$ python3 -q
>>> import numpy as np
>>> np.set_printoptions(precision=2, suppress=True, linewidth=120)
>>> M = np.array([[-0.8, -0.12, 0.76, 0.48], [-2.0, -0.3, 1.9, 1.2]])
>>> # rank 1
>>> Uu, sigma, Vt = np.linalg.svd(M)
>>> np.argmax(sigma[:-1] / (sigma[1:] + 1e-6)) + 1
np.int64(1)
>>> B = Uu[:, :1] @ np.diag(sigma[:1]) @ Vt[:1]
>>> round(np.linalg.norm(M - B, 2), 2), np.round(sigma[1], 2)
(np.float64(0.0), np.float64(0.0))
>>> round(np.trace(np.linalg.pinv(M) @ M), 2)
np.float64(1.0)
>>> np.unique(M.round(6), axis=0).shape
(2, 4)
>>> np.allclose(M[:-1].T @ np.linalg.lstsq(M[:-1].T, M[-1])[0], M[-1])
True
>>> np.linalg.lstsq(M[:-1].T, M[-1])[2]
np.int32(1)
>>> cov = M.T @ M
>>> np.round(np.linalg.svd(M, compute_uv=False) ** 2, 2) + 0
array([10.6,  0. ])
>>> np.linalg.matrix_rank(cov)
np.int64(1)
>>> np.round(np.linalg.eigvalsh(cov)[::-1], 2) + 0
array([10.6,  0. ,  0. ,  0. ])
>>> np.allclose(cov, cov.T)
True
>>> np.diag(cov)
array([4.64, 0.1 , 4.19, 1.67])
>>> rk = np.linalg.matrix_rank(M)
>>> rk
np.int64(1)
>>> ns = np.linalg.svd(M)[2][rk:].T
>>> np.linalg.matrix_rank(M.T @ M), np.linalg.matrix_rank(M @ M.T)
(np.int64(1), np.int64(1))
>>> [int(np.linalg.matrix_rank(np.delete(M, i, axis=0))) for i in range(2)]
[1, 1]
>>> np.round(M @ ns, 2) + 0
array([[0., 0., 0.],
       [0., 0., 0.]])
>>> ns.shape
(4, 3)
>>> ns @ ns.T
array([[ 0.56, -0.07,  0.42,  0.26],
       [-0.07,  0.99,  0.06,  0.04],
       [ 0.42,  0.06,  0.61, -0.25],
       [ 0.26,  0.04, -0.25,  0.84]])
>>> data = np.load("layer13.npy")
>>> data
array([[ 0.,  0., -3.,  2.,  3.,  1.],
       [ 0.,  0., -3., -1.,  1.,  1.],
       [-3., -3.,  0.,  0.,  0.,  0.],
       [ 2., -1.,  0.,  0.,  0.,  0.],
       [ 3.,  1.,  0.,  0.,  0.,  0.],
       [ 1.,  1.,  0.,  0.,  0.,  0.]])
>>> # looks like rank 4
>>> np.linalg.cond(data) > 100
np.True_
>>> np.round(np.linalg.norm(data, 2) / np.linalg.norm(data), 2)
np.float64(0.65)
>>> X = np.array([[0.33, 0.0, 0.67], [0.33, 0.5, 0.17], [0.33, 0.0, 0.67]])
>>> # row 2 repeats row 0
>>> np.round(np.linalg.matrix_power(X, 100), 2) + 0
array([[0.33, 0.  , 0.67],
       [0.33, 0.  , 0.67],
       [0.33, 0.  , 0.67]])
>>> np.linalg.matrix_power(X, 2)
array([[0.33, 0.  , 0.67],
       [0.33, 0.25, 0.42],
       [0.33, 0.  , 0.67]])
>>> np.round(np.sort(np.abs(np.linalg.eigvals(X)))[::-1], 2) + 0
array([1. , 0.5, 0. ])
>>> pr = np.eye(3)[2]
>>> for _ in range(5):
...     pr = pr @ X
...     print(pr.round(2))
... 
[0.33 0.   0.67]
[0.33 0.   0.67]
[0.33 0.   0.67]
[0.33 0.   0.67]
[0.33 0.   0.67]
>>> mat = np.load("mat.npy")
>>> mat
array([[1, 0, 0],
       [0, 1, 0],
       [3, 2, 1]])
>>> np.allclose(mat @ mat.T, mat.T @ mat)
False
>>> np.trace(mat)
np.int64(3)
>>> assert mat == mat.T
Traceback (most recent call last):
  File "<python-input-42>", line 1, in <module>
    assert mat == mat.T
           ^^^^^^^^^^^^
ValueError: The truth value of an array with more than one element is ambiguous. Use a.any() or a.all()
>>> mat @ mat
array([[1, 0, 0],
       [0, 1, 0],
       [6, 4, 1]])
>>> round(np.linalg.det(mat), 2)
np.float64(1.0)
>>> mat.inv()
Traceback (most recent call last):
  File "<python-input-45>", line 1, in <module>
    mat.inv()
    ^^^^^^^
AttributeError: 'numpy.ndarray' object has no attribute 'inv'
>>> (mat + mat.T) / 2
array([[1. , 0. , 1.5],
       [0. , 1. , 1. ],
       [1.5, 1. , 1. ]])
>>> np.linalg.determinant(mat)
Traceback (most recent call last):
  File "<python-input-47>", line 1, in <module>
    np.linalg.determinant(mat)
    ^^^^^^^^^^^^^^^^^^^^^
AttributeError: module 'numpy.linalg' has no attribute 'determinant'
